In [1]: import numpy as np

In [2]: np.set_printoptions(suppress=True, linewidth=120)

In [3]: W0 = np.load("mat.npy")

In [4]: W0
Out[4]: 
array([[ 1,  0,  0,  0,  0],
       [ 1,  1,  0,  0,  0],
       [-1,  2,  1,  0,  0],
       [ 2,  0,  2,  1,  0],
       [-2,  1,  1, -2,  1]])

In [5]: np.prod(np.diag(W0)), round(float(np.linalg.det(W0)), 2)
Out[5]: (np.int64(1), 1.0)

In [6]: np.round(np.sort(np.linalg.eigvals(W0)), 2)
Out[6]: array([1., 1., 1., 1., 1.])

In [7]: np.linalg.matrix_rank(W0 - W0[0, 0] * np.eye(5))
Out[7]: np.int64(4)

In [8]: rng = np.random.default_rng(706337)

In [9]: A2 = W0 + rng.integers(-2, 3, (5, 4)) @ rng.integers(-2, 3, (4, 5))

In [10]: A2
Out[10]: 
array([[ 5,  0, -2, -6,  4],
       [ 7,  3, -2, -8,  2],
       [ 6,  5, -3, -6,  2],
       [ 4,  4,  0,  0,  3],
       [-9,  2,  6,  3, -1]])

In [11]: np.linalg.matrix_rank(A2 - W0, tol=1e-8)
Out[11]: np.int64(4)

In [12]: np.abs(A2 - W0).sum(axis=1)
Out[12]: array([16, 20, 22, 12, 20])

In [13]: np.round(np.linalg.eigvals(A2).sum().real, 2)
Out[13]: np.float64(4.0)

In [14]: np.round(np.poly(A2), 2)
Out[14]: array([   1.,   -4.,   75., -111., 1216., 2697.])

In [15]: q, evecs = np.linalg.qr(W0[:, :2])[0], np.linalg.qr(W0[:, 2:])[0]

In [16]: sig = np.linalg.svd(q.T @ evecs, compute_uv=False)

In [17]: sig.round(2)
Out[17]: array([0.98, 0.73])

In [18]: round(float(np.linalg.norm(q @ q.T - evecs @ evecs.T, 2)), 2)
Out[18]: 1.0

In [19]: np.round(np.degrees(np.arccos(sig.clip(0, 1))), 2)
Out[19]: array([11.12, 43.37])

In [20]: t3 = np.stack([W0, -2 * W0, W0[::-1]])

In [21]: np.round(np.linalg.det(t3), 2)
Out[21]: array([  1., -32.,   1.])

In [22]: np.linalg.matrix_rank(t3.reshape(3, -1))
Out[22]: np.int64(2)

In [23]: t3.shape
Out[23]: (3, 5, 5)

In [24]: np.round(np.linalg.norm(t3, axis=(1, 2)), 2)
Out[24]: array([ 5.39, 10.77,  5.39])

In [25]: t3.sum(axis=0)
Out[25]: 
array([[-3,  1,  1, -2,  1],
       [ 1, -1,  2,  1,  0],
       [ 0,  0,  0,  0,  0],
       [-1,  1, -2, -1,  0],
       [ 3, -1, -1,  2, -1]])
